% ipython --no-banner

In [1]: import numpy as np

In [2]: import numpy.linalg as la

In [3]: np.set_printoptions(suppress=True, linewidth=140)

In [4]: def rnd(a):
   ...:     return np.round(a, 2) + 0
   ...: 

In [5]: cent = np.array([[-1, -1, -1, -2], [0, 2, 0, 0], [2, 1, 1, 2], [2, 1, 2, 2]])

In [6]: rng = np.random.default_rng(201)

In [7]: feats = (rng.random((34, 4)) < 0.25) @ cent

In [8]: print(feats)
[[ 0  0  0  0]
 [ 2  1  1  2]
 [ 0  0  0  0]
 [-1  1 -1 -2]
 [ 1  2  0  0]
 [ 2  3  1  2]
 [ 0  0  0  0]
 [ 2  3  2  2]
 [-1 -1 -1 -2]
 [ 2  3  2  2]
 [ 0  0  0  0]
 [ 2  1  1  2]
 [ 2  3  2  2]
 [ 2  3  2  2]
 [ 2  3  2  2]
 [ 2  1  2  2]
 [ 2  1  2  2]
 [-1 -1 -1 -2]
 [ 1  0  0  0]
 [ 2  1  1  2]
 [ 2  1  2  2]
 [ 0  0  0  0]
 [-1 -1 -1 -2]
 [ 2  3  2  2]
 [ 2  1  2  2]
 [ 2  1  2  2]
 [ 2  1  2  2]
 [ 1  0  1  0]
 [-1 -1 -1 -2]
 [ 1  0  1  0]
 [-1 -1 -1 -2]
 [ 1  0  1  0]
 [ 0  0  0  0]
 [ 0  0  0  0]]

In [9]: q, R = la.qr(feats)

In [10]: print(rnd(q.T @ q))
[[1. 0. 0. 0.]
 [0. 1. 0. 0.]
 [0. 0. 1. 0.]
 [0. 0. 0. 1.]]

In [11]: print(np.allclose(R.T @ R, feats.T @ feats))
True

In [12]: print(rnd(np.abs(np.diag(R))))
[8.66 4.89 2.15 3.16]

In [13]: z = feats[:, 1] > np.median(feats[:, 1])

In [14]: f = feats[z].mean(axis=0) - feats[~z].mean(axis=0)

In [15]: print(rnd((((feats - feats.mean(axis=0)) @ f > 0) == z).mean()))
0.74

In [16]: print(rnd(f))
[1.26 2.68 1.16 1.52]

In [17]: print(z.astype(int))
[0 0 0 0 1 1 0 1 0 1 0 0 1 1 1 0 0 0 0 0 0 0 0 1 0 0 0 0 0 0 0 0 0 0]

In [18]: M = np.load("x.npy")

In [19]: print(M)
[[0 0 0 0 0 1 0 0 0]
 [0 0 1 0 0 0 1 0 0]
 [0 1 0 0 1 0 1 0 0]
 [0 0 0 0 0 1 0 0 0]
 [0 0 1 0 0 0 0 0 0]
 [1 0 0 1 0 0 0 0 0]
 [0 1 1 0 0 0 0 0 0]
 [0 0 0 0 0 0 0 0 1]
 [0 0 0 0 0 0 0 1 0]]

In [20]: Uu, s, vt = la.svd(M)

In [21]: vecs = vt[:(s > 1e-8).sum()]

In [22]: vec = M[0] + 2 * M[2] + rng.integers(2) * np.eye(9)[4]

In [23]: print(vec)
[0. 2. 0. 0. 2. 1. 2. 0. 0.]

In [24]: print(rnd(np.diag(vecs.T @ vecs)))
[0.5 1.  1.  0.5 1.  1.  1.  1.  1. ]

In [25]: print(rnd(vecs.T @ vecs))
[[0.5 0.  0.  0.5 0.  0.  0.  0.  0. ]
 [0.  1.  0.  0.  0.  0.  0.  0.  0. ]
 [0.  0.  1.  0.  0.  0.  0.  0.  0. ]
 [0.5 0.  0.  0.5 0.  0.  0.  0.  0. ]
 [0.  0.  0.  0.  1.  0.  0.  0.  0. ]
 [0.  0.  0.  0.  0.  1.  0.  0.  0. ]
 [0.  0.  0.  0.  0.  0.  1.  0.  0. ]
 [0.  0.  0.  0.  0.  0.  0.  1.  0. ]
 [0.  0.  0.  0.  0.  0.  0.  0.  1. ]]

In [26]: print(np.allclose(vecs.T @ vecs @ vec, vec))
True

In [27]: Uu, s, vt = la.svd(M)

In [28]: print(rnd(s))
[2.17 1.48 1.41 1.41 1.   1.   1.   0.31 0.  ]

In [29]: Y = Uu[:, :8] @ np.diag(s[:8]) @ vt[:8]

In [30]: print(rnd(np.abs(M - Y).max()))
0.0

In [31]: print(la.matrix_rank(Y))
8

In [32]: print(la.matrix_rank(M, rtol=0.05))
8

In [33]: print(rnd(la.norm(M - Y, 2)), s[8])
0.0 -0.0

In [34]: z = rng.permutation(9)

In [35]: print(z)
[7 8 1 3 5 6 4 0 2]

In [36]: Y = M[z][:, z]

In [37]: print(rnd(la.det(Y)), rnd(la.det(M[z])))
0.0 0.0

In [38]: print(Y)
[[0 1 0 0 0 0 0 0 0]
 [1 0 0 0 0 0 0 0 0]
 [0 0 0 0 0 1 0 0 1]
 [0 0 0 0 1 0 0 0 0]
 [0 0 0 1 0 0 0 1 0]
 [0 0 1 0 0 0 0 0 1]
 [0 0 0 0 0 0 0 0 1]
 [0 0 0 0 1 0 0 0 0]
 [0 0 1 0 0 1 1 0 0]]

In [39]: print(rnd(np.sort(np.abs(la.eigvals(Y)))))
[0.   0.31 1.   1.   1.   1.41 1.41 1.48 2.17]

In [40]: print(np.trace(Y))
0

In [41]: print(rnd(la.norm(M[7] - M[2])))
2.0

In [42]: print(rnd(la.norm(M, "nuc")))
9.79

In [43]: print(rnd(la.norm(M, axis=0)))
[1.   1.41 1.73 1.   1.   1.41 1.41 1.   1.  ]

In [44]: print(M @ M)
[[1 0 0 1 0 0 0 0 0]
 [0 2 1 0 1 0 1 0 0]
 [0 1 3 0 0 0 1 0 0]
 [1 0 0 1 0 0 0 0 0]
 [0 1 0 0 1 0 1 0 0]
 [0 0 0 0 0 2 0 0 0]
 [0 1 1 0 1 0 2 0 0]
 [0 0 0 0 0 0 0 1 0]
 [0 0 0 0 0 0 0 0 1]]

In [45]: print((M != 0).astype(int))
[[0 0 0 0 0 1 0 0 0]
 [0 0 1 0 0 0 1 0 0]
 [0 1 0 0 1 0 1 0 0]
 [0 0 0 0 0 1 0 0 0]
 [0 0 1 0 0 0 0 0 0]
 [1 0 0 1 0 0 0 0 0]
 [0 1 1 0 0 0 0 0 0]
 [0 0 0 0 0 0 0 0 1]
 [0 0 0 0 0 0 0 1 0]]

In [46]: E = np.array([[-0.71, 4.66, -1.54, 1.43, 7.49, 0.26],
    ...:     [0.15, 6.96, 15.58, 6.27, 2.28, 3.41],
    ...:     [4.16, 5.4, 4.98, -7.21, -1.06, -0.88],
    ...:     [0.17, -0.57, -2.94, 8.57, -3.71, 1.14],
    ...:     [-5.36, -1.42, -4.52, 0.83, -5.32, 5.39]])

In [47]: Uu, s, vt = la.svd(E, full_matrices=False)

In [48]: print(rnd(s / s[0]))
[1.   0.7  0.49 0.34 0.24]

In [49]: print(rnd(np.abs(vt[0])))
[0.15 0.45 0.84 0.11 0.24 0.05]

In [50]: print(np.allclose(Uu * s @ vt, E))
True

In [51]: print(rnd(s))
[20.   14.    9.8   6.86  4.8 ]

In [52]: print(rnd(Uu.T @ Uu))
[[1. 0. 0. 0. 0.]
 [0. 1. 0. 0. 0.]
 [0. 0. 1. 0. 0.]
 [0. 0. 0. 1. 0.]
 [0. 0. 0. 0. 1.]]

In [53]: K = np.load("arr.npy")

In [54]: print(K)
[[ 1  0  0  0  0  0  0  0]
 [ 1  1  0  0  0  0  0  0]
 [ 3  1  1  0  0  0  0  0]
 [-3  1 -3  1  0  0  0  0]
 [-2  2  1  1  1  0  0  0]
 [ 3  2  3  1 -1  1  0  0]
 [ 3  0 -2  2 -3  0  1  0]
 [ 1  2 -2  0  1  0 -2  1]]

In [55]: cov = np.cov(feats, rowvar=False)

In [56]: print(np.median(feats, axis=0))
[1. 1. 1. 0.]

In [57]: print(rnd(np.polyfit(feats[:, 3], feats[:, 0], 1)))
[0.76 0.47]

In [58]: print(np.argsort(-feats.std(axis=0).round(6), kind="stable"))
[3 1 0 2]

In [59]: print(rnd(np.sort(la.eigvals(K))))
[1. 1. 1. 1. 1. 1. 1. 1.]

In [60]: print(la.matrix_rank(K - K[0, 0] * np.eye(8)))
6

In [61]: print(np.prod(np.diag(K)), rnd(la.det(K)))
1 1.0

In [62]: print(K @ K)
[[  1   0   0   0   0   0   0   0]
 [  2   1   0   0   0   0   0   0]
 [  7   2   1   0   0   0   0   0]
 [-14  -1  -6   1   0   0   0   0]
 [ -2   6  -1   2   1   0   0   0]
 [ 16   6   2   1  -2   1   0   0]
 [  0  -6 -13   1  -6   0   1   0]
 [-10   4   1  -3   8   0  -4   1]]

In [63]: vec = np.array([-5, 4, -5, 2])

In [64]: rhs = feats @ vec

In [65]: print(rhs)
[  0  -7   0  10   3   1   0  -4   2  -4   0  -7  -4  -4  -4 -12 -12   2  -5  -7 -12   0   2  -4 -12 -12 -12 -10   2 -10   2 -10   0   0]

In [66]: rhs = rhs + 0.3 * rng.normal(size=34)

In [67]: print(rnd(rhs))
[ -0.08  -6.85  -0.37  10.1    2.5    1.09  -0.05  -3.95   1.5   -4.3   -0.09  -6.61  -3.92  -3.75  -3.92 -11.7  -12.03   2.44  -4.91
  -7.06 -11.62   0.36   1.95  -3.64 -12.24 -11.76 -12.44  -9.74   1.71  -9.9    2.14 -10.    -0.48  -0.16]

In [68]: coef, *_ = la.lstsq(feats, rhs)

In [69]: print(coef.round())
[-5.  4. -5.  2.]

In [70]: print(rnd(coef))
[-4.99  3.98 -4.96  2.01]

In [71]: print([round(float(la.norm(la.solve(feats.T @ feats + lam * np.eye(4), feats.T @ rhs))), 2) for lam in (0, 1, 10, 100)])
[8.33, 7.45, 4.33, 1.54]

In [72]: m1 = np.load("w.npy")

In [73]: print(m1)
[[1 3 2 1 2]
 [0 1 2 3 3]
 [2 3 0 3 0]
 [2 3 0 3 0]]

In [74]: def softmax(z):
    ...:     e = np.exp(z - z.max(axis=-1, keepdims=True))
    ...:     return e / e.sum(axis=-1, keepdims=True)
    ...: 

In [75]: print(rnd(softmax(10 * m1[2])))
[0.  0.5 0.  0.5 0. ]

In [76]: print(rnd(softmax(m1).sum(axis=1)))
[1. 1. 1. 1.]

In [77]: print(rnd(softmax(m1[2])))
[0.15 0.41 0.02 0.41 0.02]

In [78]: S = m1 @ m1.T / np.sqrt(5)

In [79]: print(rnd(softmax(S)))
[[0.68 0.18 0.07 0.07]
 [0.04 0.94 0.01 0.01]
 [0.01 0.01 0.49 0.49]
 [0.01 0.01 0.49 0.49]]

In [80]: Uu, s, vt = la.svd(m1)

In [81]: vecs = vt[:(s > 1e-8).sum()]

In [82]: vec = m1[0] + 4 * m1[3] + rng.integers(2) * np.eye(5)[4]

In [83]: print(vec)
[ 9. 15.  2. 13.  3.]

In [84]: print(rnd(np.diag(vecs.T @ vecs)))
[0.27 0.78 0.41 0.96 0.59]

In [85]: print(la.matrix_rank(np.vstack([m1, vec])))
4

In [86]: print(np.allclose(vecs.T @ vecs @ vec, vec))
False

In [87]: print(rnd(la.norm(vec - vecs.T @ vecs @ vec)))
0.64

In [88]: print(la.lstsq(m1[:-1].T, m1[-1])[2])
3

In [89]: print(np.allclose(m1[:-1].T @ la.lstsq(m1[:-1].T, m1[-1])[0], m1[-1]))
True

In [90]: print(rnd(m1 @ la.pinv(m1) @ m1))
[[1. 3. 2. 1. 2.]
 [0. 1. 2. 3. 3.]
 [2. 3. 0. 3. 0.]
 [2. 3. 0. 3. 0.]]

In [91]: rank = la.matrix_rank(m1)

In [92]: print(rank)
3

In [93]: null = la.svd(m1)[2][rank:].T

In [94]: print(rnd(m1 @ null))
[[0. 0.]
 [0. 0.]
 [0. 0.]
 [0. 0.]]

In [95]: print(la.matrix_rank(m1.T @ m1), la.matrix_rank(m1 @ m1.T))
3 3

In [96]: print([int(la.matrix_rank(np.delete(m1, i, axis=0))) for i in range(4)])
[2, 2, 3, 3]

In [97]: Y = m1 / la.norm(m1, axis=1, keepdims=True)

In [98]: cov = Y @ Y.T

In [99]: print(rnd(np.degrees(np.arccos(np.clip(cov[1, 2], -1, 1)))))
57.76

In [100]: print(np.argwhere(np.triu(np.abs(cov) > 0.95, 1)))
[[2 3]]

In [101]: print(rnd(la.norm(Y, axis=1)))
[1. 1. 1. 1.]

In [102]: print((np.abs(cov) > 0.9).astype(int))
[[1 0 0 0]
 [0 1 0 0]
 [0 0 1 1]
 [0 0 1 1]]

In [103]: print(rnd(cov[1]))
[0.77 1.   0.53 0.53]

In [104]: print((cov - 2 * np.eye(4)).round(6).argmax(axis=1))
[1 0 3 2]
